$ python3 -q
>>> import numpy as np
>>> np.set_printoptions(precision=3, suppress=True, linewidth=140)
>>> A = np.load("block14.npy")
>>> print(A)
[[0.4   0.2   0.    0.    0.2   0.    0.    0.    0.    0.    0.    0.    0.2  ]
 [0.    0.25  0.    0.    0.    0.    0.    0.25  0.25  0.    0.    0.    0.25 ]
 [0.    0.    0.4   0.2   0.2   0.2   0.    0.    0.    0.    0.    0.    0.   ]
 [0.    0.143 0.    0.286 0.    0.    0.143 0.143 0.    0.143 0.    0.143 0.   ]
 [0.2   0.    0.    0.    0.2   0.    0.2   0.2   0.    0.2   0.    0.    0.   ]
 [0.143 0.    0.143 0.    0.    0.286 0.    0.    0.    0.143 0.    0.143 0.143]
 [0.    0.    0.    0.2   0.2   0.2   0.2   0.    0.    0.2   0.    0.    0.   ]
 [0.    0.    0.    0.25  0.    0.25  0.25  0.25  0.    0.    0.    0.    0.   ]
 [0.    0.333 0.    0.    0.    0.    0.    0.    0.333 0.333 0.    0.    0.   ]
 [0.2   0.    0.2   0.    0.    0.2   0.    0.    0.    0.2   0.2   0.    0.   ]
 [0.    0.    0.    0.    0.    0.    0.    0.    0.    0.    1.    0.    0.   ]
 [0.2   0.    0.    0.    0.2   0.    0.    0.2   0.    0.2   0.    0.2   0.   ]
 [0.    0.    0.    0.143 0.    0.143 0.    0.143 0.143 0.    0.143 0.    0.286]]
>>> # row-stochastic, so 1 is an eigenvalue
>>> np.round(np.trace(A), 3)
np.float64(4.29)
>>> round(np.linalg.det(A), 3)
np.float64(-0.0)
>>> A.inv()
Traceback (most recent call last):
  File "<python-input-7>", line 1, in <module>
    A.inv()
    ^^^^^
AttributeError: 'numpy.ndarray' object has no attribute 'inv'
>>> np.sort(np.abs(np.linalg.eigvals(A)))
array([0.104, 0.18 , 0.18 , 0.196, 0.196, 0.211, 0.211, 0.404, 0.404, 0.473, 0.473, 0.966, 1.   ])
>>> print(np.allclose(A @ A.T, A.T @ A))
False
>>> w1 = np.array([[1, 1],
...     [-1, 1],
...     [-2, -1],
...     [-2, -2],
...     [-2, 2],
...     [-2, 2],
...     [-2, -1],
...     [1, 0],
...     [2, 1],
...     [2, -1],
...     [2, -2],
...     [1, -1],
...     [0, 0]])
>>> c = np.array([-2, 0])
>>> H = np.maximum(A @ w1 + c, 0)
>>> (H > 0).mean(axis=0)
array([0.   , 0.462])
>>> (H > 0).astype(int)
array([[0, 1],
       [0, 1],
       [0, 0],
       [0, 0],
       [0, 1],
       [0, 1],
       [0, 0],
       [0, 0],
       [0, 1],
       [0, 0],
       [0, 0],
       [0, 1],
       [0, 0]])
>>> print(H)
[[0.    1.   ]
 [0.    0.5  ]
 [0.    0.   ]
 [0.    0.   ]
 [0.    0.2  ]
 [0.    0.286]
 [0.    0.   ]
 [0.    0.   ]
 [0.    0.333]
 [0.    0.   ]
 [0.    0.   ]
 [0.    0.2  ]
 [0.    0.   ]]
>>> Z = np.array([[0, 1, 3], [3, 2, 1]])
>>> w1 @ Z
array([[ 3,  3,  4],
       [ 3,  1, -2],
       [-3, -4, -7],
       [-6, -6, -8],
       [ 6,  2, -4],
       [ 6,  2, -4],
       [-3, -4, -7],
       [ 0,  1,  3],
       [ 3,  4,  7],
       [-3,  0,  5],
       [-6, -2,  4],
       [-3, -1,  2],
       [ 0,  0,  0]])
>>> (H @ Z).round(6).argmax(axis=1)
array([0, 0, 0, 0, 0, 0, 0, 0, 0, 0, 0, 0, 0])
